$ ipython --no-banner

In [1]: import numpy as np

In [2]: np.set_printoptions(precision=2, suppress=True, linewidth=160)

In [3]: rd = lambda a: np.round(a, 2) + 0

In [4]: arr = np.load("run5.npy")

In [5]: print(rd(arr))
[[0.33 0.33 0.   0.   0.33 0.   0.   0.  ]
 [0.   0.4  0.   0.2  0.   0.   0.2  0.2 ]
 [0.   0.33 0.33 0.   0.   0.33 0.   0.  ]
 [0.5  0.   0.   0.5  0.   0.   0.   0.  ]
 [0.   0.5  0.   0.   0.5  0.   0.   0.  ]
 [0.25 0.   0.25 0.   0.   0.5  0.   0.  ]
 [0.   0.25 0.   0.25 0.   0.   0.5  0.  ]
 [0.   0.25 0.   0.25 0.25 0.   0.   0.25]]

In [6]: # a transition matrix

In [7]: print(rd(np.linalg.matrix_power(arr, 100)))
[[0.16 0.29 0.   0.21 0.14 0.   0.12 0.08]
 [0.16 0.29 0.   0.21 0.14 0.   0.12 0.08]
 [0.16 0.29 0.   0.21 0.14 0.   0.12 0.08]
 [0.16 0.29 0.   0.21 0.14 0.   0.12 0.08]
 [0.16 0.29 0.   0.21 0.14 0.   0.12 0.08]
 [0.16 0.29 0.   0.21 0.14 0.   0.12 0.08]
 [0.16 0.29 0.   0.21 0.14 0.   0.12 0.08]
 [0.16 0.29 0.   0.21 0.14 0.   0.12 0.08]]

In [8]: print(arr.sum(axis=1))
[1. 1. 1. 1. 1. 1. 1. 1.]

In [9]: print(arr @ np.ones(8))
[1. 1. 1. 1. 1. 1. 1. 1.]

In [10]: p = np.eye(8)[0]

In [11]: for _ in range(3):
    ...:     p = p @ arr
    ...:     print(p.round(2))
    ...: 
[0.33 0.33 0.   0.   0.33 0.   0.   0.  ]
[0.11 0.41 0.   0.07 0.28 0.   0.07 0.07]
[0.07 0.37 0.   0.15 0.19 0.   0.12 0.1 ]

In [12]: W0 = np.loadtxt("mat.csv", delimiter=",")

In [13]: print(W0)
[[-7.7 -6.  -6.   4.   0. ]
 [-4.   4.3  2.   8.   7. ]
 [ 4.  -4.   1.3  1.  -2. ]
 [-5.   0.  -9.   4.3 -7. ]
 [-8.  -6.  -6.   4.   0.3]]

In [14]: r0, g = arr[6], arr[7]

In [15]: print(rd(r0 @ r0))
0.38

In [16]: print(rd(r0 @ g))
0.12

In [17]: p = (r0 @ g) / (r0 @ r0) * r0

In [18]: print(rd(p))
[0.   0.08 0.   0.08 0.   0.   0.17 0.  ]

In [19]: print(rd(np.linalg.norm(r0 + g) ** 2 + np.linalg.norm(r0 - g) ** 2))
1.25

In [20]: print(rd((g - p) @ r0))
0.0

In [21]: P = np.triu(np.array([[-2, 0, 1, 0, 0],
    ...:     [2, 2, -1, 3, -3],
    ...:     [-2, 1, -3, 3, -3],
    ...:     [3, -2, 0, -2, -3],
    ...:     [3, 3, -2, -3, -1]]), 1) + np.eye(5)

In [22]: M2 = P @ W0 @ np.linalg.inv(P)

In [23]: print(rd(np.poly(M2)))
[    1.      -2.5     49.1  -1137.11   327.24     2.86]

In [24]: print(rd(P @ W0 - W0 @ P))
[[  4.  -4.   3.  37. -26.]
 [  5.  22.  -2. -19.  23.]
 [  9.  18. -17.   9. -27.]
 [ 24.  18.  23.  15. -15.]
 [  0.   0.   2.  36. -24.]]

In [25]: print(rd(np.linalg.det(2 * W0)), rd(np.linalg.det(W0)))
-91.54 -2.86

In [26]: print(rd(np.linalg.det(W0[::-1])))
-2.86

In [27]: print(rd(np.einsum("ii->", W0)))
2.5

In [28]: print(rd(np.linalg.det(W0.T)))
-2.86

In [29]: print(rd(np.poly(W0)))
[    1.      -2.5     49.1  -1137.11   327.24     2.86]

In [30]: print(rd(np.linalg.eigvals(W0).sum().real))
2.5

In [31]: rng = np.random.default_rng(76853)

In [32]: z = rng.permutation(5)

In [33]: print(z)
[3 2 4 1 0]

In [34]: M2 = W0[z][:, z]

In [35]: print(np.diag(M2))
[ 4.3  1.3  0.3  4.3 -7.7]

In [36]: print(rd(np.linalg.det(M2)), rd(np.linalg.det(W0[z])))
-2.86 -2.86

In [37]: print(np.argsort(-np.linalg.norm(W0, axis=0).round(6), kind="stable")[:3])
[0 2 3]

In [38]: K = np.array([[2, -2, 2, -2, 2, -2],
    ...:     [3, 1, 3, 1, 3, 1],
    ...:     [-1, -2, -1, -2, -1, -2],
    ...:     [2, -2, 2, -2, 2, -2],
    ...:     [3, 1, 3, 1, 3, 1],
    ...:     [-1, -2, -1, -2, -1, -2]])

In [39]: print(K)
[[ 2 -2  2 -2  2 -2]
 [ 3  1  3  1  3  1]
 [-1 -2 -1 -2 -1 -2]
 [ 2 -2  2 -2  2 -2]
 [ 3  1  3  1  3  1]
 [-1 -2 -1 -2 -1 -2]]

In [40]: # null space of dimension 4

In [41]: print(np.argsort(-np.linalg.norm(K, axis=0).round(6), kind="stable")[:3])
[0 2 4]

In [42]: print([round(float(x), 2) for x in np.linalg.svd(K, compute_uv=False)[:3]])
[9.23, 7.27, 0.0]

In [43]: print(np.linalg.matrix_rank(K, rtol=0.1))
2

In [44]: left, sig, vt = np.linalg.svd(K)

In [45]: print(np.argmax(sig[:-1] / (sig[1:] + 1e-6)) + 1)
2

In [46]: M2 = left[:, :2] @ np.diag(sig[:2]) @ vt[:2]

In [47]: print(np.linalg.matrix_rank(M2))
2

In [48]: print(rd(np.linalg.norm(K - M2, 2)), rd(sig[2]))
0.0 0.0

In [49]: print(np.linalg.matrix_rank(K, rtol=0.05))
2

In [50]: X = np.load("out2.npy")

In [51]: print(X)
[[ 0.18  3.78  3.27]
 [ 3.47  2.81  2.26]
 [ 4.09  2.66 -1.08]
 [ 3.36 -3.32 -1.65]
 [-3.64  2.59 -2.24]
 [ 2.93 -3.99 -0.71]
 [-0.84  3.8   3.14]
 [ 2.87 -4.    0.89]
 [ 4.48  2.   -0.97]
 [ 1.81 -3.16  3.42]
 [ 0.68 -4.   -2.92]
 [ 4.19  1.48  2.3 ]
 [ 2.56 -4.19 -0.92]
 [ 1.89 -2.04  4.16]
 [-2.39  0.45  4.37]
 [ 3.65  2.9   1.81]
 [-2.87 -2.76 -3.02]
 [-3.44 -3.6   0.4 ]
 [-1.22 -3.2   3.65]
 [ 0.39  2.12 -4.51]
 [-1.19  3.88 -2.91]]

In [52]: gram = np.cov(X, rowvar=False)

In [53]: print(gram.shape)
(3, 3)

In [54]: print(rd(np.corrcoef(X.T)))
[[1.   0.01 0.08]
 [0.01 1.   0.05]
 [0.08 0.05 1.  ]]

In [55]: print(rd(np.linalg.eigvalsh(gram)[::-1]))
[10.31  7.88  6.75]

In [56]: print(np.argsort(-X.std(axis=0).round(6), kind="stable"))
[1 2 0]

In [57]: cent = X[[0, 20]].astype(float)

In [58]: for _ in range(3):
    ...:     z = np.linalg.norm(X[:, None] - cent, axis=-1).argmin(axis=1)
    ...:     cent = np.array([X[z == j].mean(axis=0) for j in range(2)])
    ...: 

In [59]: print(z)
[0 0 1 1 1 1 0 1 1 0 1 0 1 0 0 0 1 1 0 1 1]

In [60]: print(rd(cent))
[[ 1.19  0.76  3.15]
 [ 0.85 -1.05 -1.64]]

In [61]: print(np.abs(cent[1] - cent[0]).argmax())
2

In [62]: A = rng.normal(size=(29, 7))

In [63]: A = 10 * A / np.linalg.norm(A, axis=1, keepdims=True)

In [64]: print(rd(A))
[[ 3.67  0.17  1.4  -2.63 -5.47  0.94  6.84]
 [-5.93  1.95  4.24  2.27  0.84  2.04  5.74]
 [ 4.41 -3.63 -5.69  1.79 -0.34  3.39 -4.49]
 [-4.37 -3.34 -6.81  4.14  0.23  2.47 -0.25]
 [-2.62  2.88 -4.27  6.4  -4.44 -2.42  0.18]
 [ 2.8  -0.39 -0.22 -4.23 -6.33  2.22  5.39]
 [-1.76  2.96  1.55 -6.85 -0.82 -1.39 -6.02]
 [ 6.29  1.56 -5.21  4.28  1.24  1.7   2.86]
 [ 2.57 -7.2   3.   -3.8   3.31  1.28  2.34]
 [ 2.99 -0.67  1.41 -0.89 -0.97  8.57 -3.66]
 [-3.6  -1.36  3.53  7.81 -2.67 -1.84 -1.1 ]
 [-5.27 -1.29 -0.9   0.35  6.76  2.75  4.05]
 [-0.37 -1.47 -5.23 -3.67 -5.04  5.41 -1.52]
 [-0.41  2.16 -4.55  0.69  6.89  4.45 -2.61]
 [-1.38 -2.03  0.02 -8.44 -0.17 -4.4  -1.83]
 [ 6.7  -4.07 -0.07 -2.97  4.37  2.11 -2.49]
 [-0.31  1.92  1.48 -2.41 -3.09 -1.07 -8.8 ]
 [-2.2  -0.71  4.93 -2.27 -5.06  5.33 -3.35]
 [ 1.92 -1.92 -0.07  5.95  4.36 -0.85 -6.13]
 [-1.71 -6.24  4.26  1.87  3.74 -1.75 -4.4 ]
 [-3.98 -3.77 -1.34  5.39 -3.19 -4.59 -2.82]
 [-4.64 -1.24  5.04 -2.3  -5.53  3.55 -1.72]
 [-2.27 -2.09 -3.1   4.8  -5.13 -3.57 -4.33]
 [-8.1  -0.21 -0.11 -1.97 -4.65 -2.52 -1.57]
 [-2.23  0.31  5.61  2.41 -6.57  3.64  1.09]
 [ 0.37 -1.37  5.15 -5.66  2.1   2.39  5.41]
 [ 4.5  -4.61 -3.61  4.74 -1.97  3.32  2.84]
 [-6.04 -1.03  1.36  3.26 -0.17  1.6  -6.89]
 [ 6.81 -1.74 -2.91  1.35  2.53  5.02 -2.96]]

In [65]: left, sig, vt = np.linalg.svd(W0)

In [66]: print(rd(sig))
[20.18 12.96  7.96  4.94  0.  ]

In [67]: M2 = left[:, :4] @ np.diag(sig[:4]) @ vt[:4]

In [68]: print(rd(np.linalg.norm(W0 - M2, 2)), rd(sig[4]))
0.0 0.0

In [69]: print(rd(np.linalg.norm(W0 - M2) / np.linalg.norm(W0)))
0.0

In [70]: print(rd(M2))
[[-7.7 -6.  -6.   4.   0. ]
 [-4.   4.3  2.   8.   7. ]
 [ 4.  -4.   1.3  1.  -2. ]
 [-5.   0.  -9.   4.3 -7. ]
 [-8.  -6.  -6.   4.   0.3]]

In [71]: print(rd(np.abs(W0 - M2).max()))
0.0

In [72]: print(np.linalg.matrix_rank(M2))
4

In [73]: Xs = (A - A.mean(axis=0)) / A.std(axis=0)

In [74]: print(np.argwhere(np.abs(Xs) > 2))
[[ 8  1]
 [ 9  5]
 [14  3]
 [19  1]]

In [75]: b = np.linalg.lstsq(np.delete(Xs, 5, axis=1), Xs[:, 5])[0]

In [76]: print(rd(1 - np.var(Xs[:, 5] - np.delete(Xs, 5, axis=1) @ b)))
0.17

In [77]: print(np.abs(b).argmax())
0

In [78]: r0 = np.array([0, -2])

In [79]: print(rd(np.cross(A[19, :3], A[24, :3])))
[-36.32   0.08 -14.46]

In [80]: print(rd(np.convolve(A[19], r0)))
[ 0.    3.42 12.48 -8.53 -3.74 -7.48  3.5   8.81]

In [81]: print(np.polyval(r0, A[19]))
[-2. -2. -2. -2. -2. -2. -2.]

In [82]: Xs = A - A.mean(axis=0)

In [83]: V = np.linalg.svd(Xs)[2][:2]

In [84]: M2 = Xs - Xs @ V.T @ V

In [85]: print(rd(M2.std(axis=0)))
[2.02 2.38 2.5  2.26 3.12 2.59 3.44]

In [86]: print(rd(np.cov(Xs @ V.T, rowvar=False)))
[[24.07  0.  ]
 [ 0.   22.65]]

In [87]: print(rd(np.linalg.norm(M2) / np.linalg.norm(Xs)))
0.72

In [88]: print(rd(np.diag(V.T @ V)))
[0.52 0.02 0.31 0.56 0.24 0.15 0.2 ]

In [89]: M = np.load("test1.npy")

In [90]: print(M)
[[8. 5. 0. 0. 0. 0. 0.]
 [5. 2. 5. 0. 0. 0. 0.]
 [0. 5. 9. 5. 0. 0. 0.]
 [0. 0. 5. 8. 5. 0. 0.]
 [0. 0. 0. 5. 7. 5. 0.]
 [0. 0. 0. 0. 5. 5. 5.]
 [0. 0. 0. 0. 0. 5. 3.]]

In [91]: print(rd(np.sort(np.abs(np.linalg.eigvals(M)))))
[ 2.    2.43  3.32  6.61 10.01 12.7  16.43]

In [92]: print(rd(np.linalg.matrix_power(M, 2)))
[[ 89.  50.  25.   0.   0.   0.   0.]
 [ 50.  54.  55.  25.   0.   0.   0.]
 [ 25.  55. 131.  85.  25.   0.   0.]
 [  0.  25.  85. 114.  75.  25.   0.]
 [  0.   0.  25.  75.  99.  60.  25.]
 [  0.   0.   0.  25.  60.  75.  40.]
 [  0.   0.   0.   0.  25.  40.  34.]]

In [93]: print(M @ M)
[[ 89.  50.  25.   0.   0.   0.   0.]
 [ 50.  54.  55.  25.   0.   0.   0.]
 [ 25.  55. 131.  85.  25.   0.   0.]
 [  0.  25.  85. 114.  75.  25.   0.]
 [  0.   0.  25.  75.  99.  60.  25.]
 [  0.   0.   0.  25.  60.  75.  40.]
 [  0.   0.   0.   0.  25.  40.  34.]]

In [94]: t3 = np.stack([M, -3 * M, M[::-1]])

In [95]: print(t3.shape)
(3, 7, 7)

In [96]: print(np.einsum("bij,cij->bc", t3, t3))
[[  596. -1788.   164.]
 [-1788.  5364.  -492.]
 [  164.  -492.   596.]]

In [97]: print(rd(np.linalg.norm(t3, axis=(1, 2))))
[24.41 73.24 24.41]

In [98]: print((t3 @ M.T).shape)
(3, 7, 7)

In [99]: print(np.linalg.matrix_rank(t3))
[7 7 7]

In [100]: left, sig, vt = np.linalg.svd(M, full_matrices=False)

In [101]: print(rd(sig))
[16.43 12.7  10.01  6.61  3.32  2.43  2.  ]

In [102]: print(rd(left.T @ left))
[[1. 0. 0. 0. 0. 0. 0.]
 [0. 1. 0. 0. 0. 0. 0.]
 [0. 0. 1. 0. 0. 0. 0.]
 [0. 0. 0. 1. 0. 0. 0.]
 [0. 0. 0. 0. 1. 0. 0.]
 [0. 0. 0. 0. 0. 1. 0.]
 [0. 0. 0. 0. 0. 0. 1.]]

In [103]: print(rd(np.sqrt((sig ** 2).sum())), rd(np.linalg.norm(M)))
24.41 24.41

In [104]: print(rd(vt @ vt.T))
[[1. 0. 0. 0. 0. 0. 0.]
 [0. 1. 0. 0. 0. 0. 0.]
 [0. 0. 1. 0. 0. 0. 0.]
 [0. 0. 0. 1. 0. 0. 0.]
 [0. 0. 0. 0. 1. 0. 0.]
 [0. 0. 0. 0. 0. 1. 0.]
 [0. 0. 0. 0. 0. 0. 1.]]

In [105]: print(np.allclose(left * sig @ vt, M))
True

In [106]: print(rd(sig / sig[0]))
[1.   0.77 0.61 0.4  0.2  0.15 0.12]

In [107]: data = np.loadtxt("w.csv", delimiter=",")

In [108]: print(data)
[[-0.68  0.5   0.4 ]
 [-2.01 -1.3   1.1 ]
 [-3.59  1.2   1.9 ]
 [ 1.66 -0.3  -1.1 ]
 [-1.82 -0.2   0.9 ]
 [-2.   -1.5   1.2 ]
 [-1.84 -1.3   1.1 ]
 [-1.04 -2.2   0.3 ]
 [-3.03  0.9   1.5 ]
 [-1.5   0.1   0.8 ]
 [ 1.05 -0.1  -0.4 ]
 [ 0.23  0.7   0.2 ]
 [ 3.27  1.   -1.8 ]
 [ 0.61  0.9  -0.3 ]
 [ 1.41 -0.5  -0.6 ]
 [-1.07  0.5   0.8 ]
 [-1.53 -0.4   0.9 ]
 [-1.08  0.5   0.5 ]
 [ 4.32  0.4  -2.  ]
 [-1.46  0.1   0.6 ]]

In [109]: z = data[:, 1] > np.median(data[:, 1])

In [110]: r0 = data[z].mean(axis=0) - data[~z].mean(axis=0)

In [111]: print((((data - data.mean(axis=0)) @ r0 > 0) == z).mean())
0.75

In [112]: print(rd(r0))
[ 0.71  1.42 -0.3 ]

In [113]: print(np.argsort(-np.abs(r0).round(6), kind="stable"))
[1 0 2]

In [114]: print(((data - data.mean(axis=0)) @ r0 > 0).astype(int))
[1 0 0 1 0 0 0 0 0 0 1 1 1 1 1 1 0 1 1 0]

In [115]: x = np.array([3, 3, 1])

In [116]: target = data @ x

In [117]: print(rd(np.linalg.solve(data.T @ data, data.T @ target)))
[3. 3. 1.]

In [118]: target = target + 0.05 * rng.normal(size=20)

In [119]: print(rd(target))
[-0.06 -8.79 -5.16  3.   -5.2  -9.3  -8.29 -9.39 -4.9  -3.31  2.47  2.94 10.98  4.24  2.1  -0.98 -4.91 -1.3  12.17 -3.39]

In [120]: b, *_ = np.linalg.lstsq(data, target)

In [121]: print(b.round())
[3. 3. 1.]

In [122]: print([round(float(np.linalg.norm(np.linalg.solve(data.T @ data + lam * np.eye(3), data.T @ target))), 2) for lam in (0, 1, 10, 100)])
[4.31, 3.65, 2.83, 1.32]

In [123]: print(rd(b))
[2.96 3.   0.93]

In [124]: M2 = np.c_[data[:, :2] @ np.array([[-1, -3], [-1, -2]]), np.array([-1, -3, -1, -3, 3, -2, 2, -2, 3, -1, 2, -1, 1, 0, 3, 3, 0, 2, 3, 1])]

In [125]: print(rd(M2))
[[  0.18   1.04  -1.  ]
 [  3.31   8.63  -3.  ]
 [  2.39   8.37  -1.  ]
 [ -1.36  -4.38  -3.  ]
 [  2.02   5.86   3.  ]
 [  3.5    9.    -2.  ]
 [  3.14   8.12   2.  ]
 [  3.24   7.52  -2.  ]
 [  2.13   7.29   3.  ]
 [  1.4    4.3   -1.  ]
 [ -0.95  -2.95   2.  ]
 [ -0.93  -2.09  -1.  ]
 [ -4.27 -11.81   1.  ]
 [ -1.51  -3.63   0.  ]
 [ -0.91  -3.23   3.  ]
 [  0.57   2.21   3.  ]
 [  1.93   5.39   0.  ]
 [  0.58   2.24   2.  ]
 [ -4.72 -13.76   3.  ]
 [  1.36   4.18   1.  ]]

In [126]: print(np.linalg.matrix_rank(np.c_[data, M2]))
4

In [127]: print(np.linalg.matrix_rank(M2))
3

In [128]: print(rd(np.linalg.norm(np.linalg.qr(data)[0].T @ M2, axis=0) ** 2 / ((M2 ** 2).sum(axis=0) + 1e-12)))
[1.   1.   0.18]
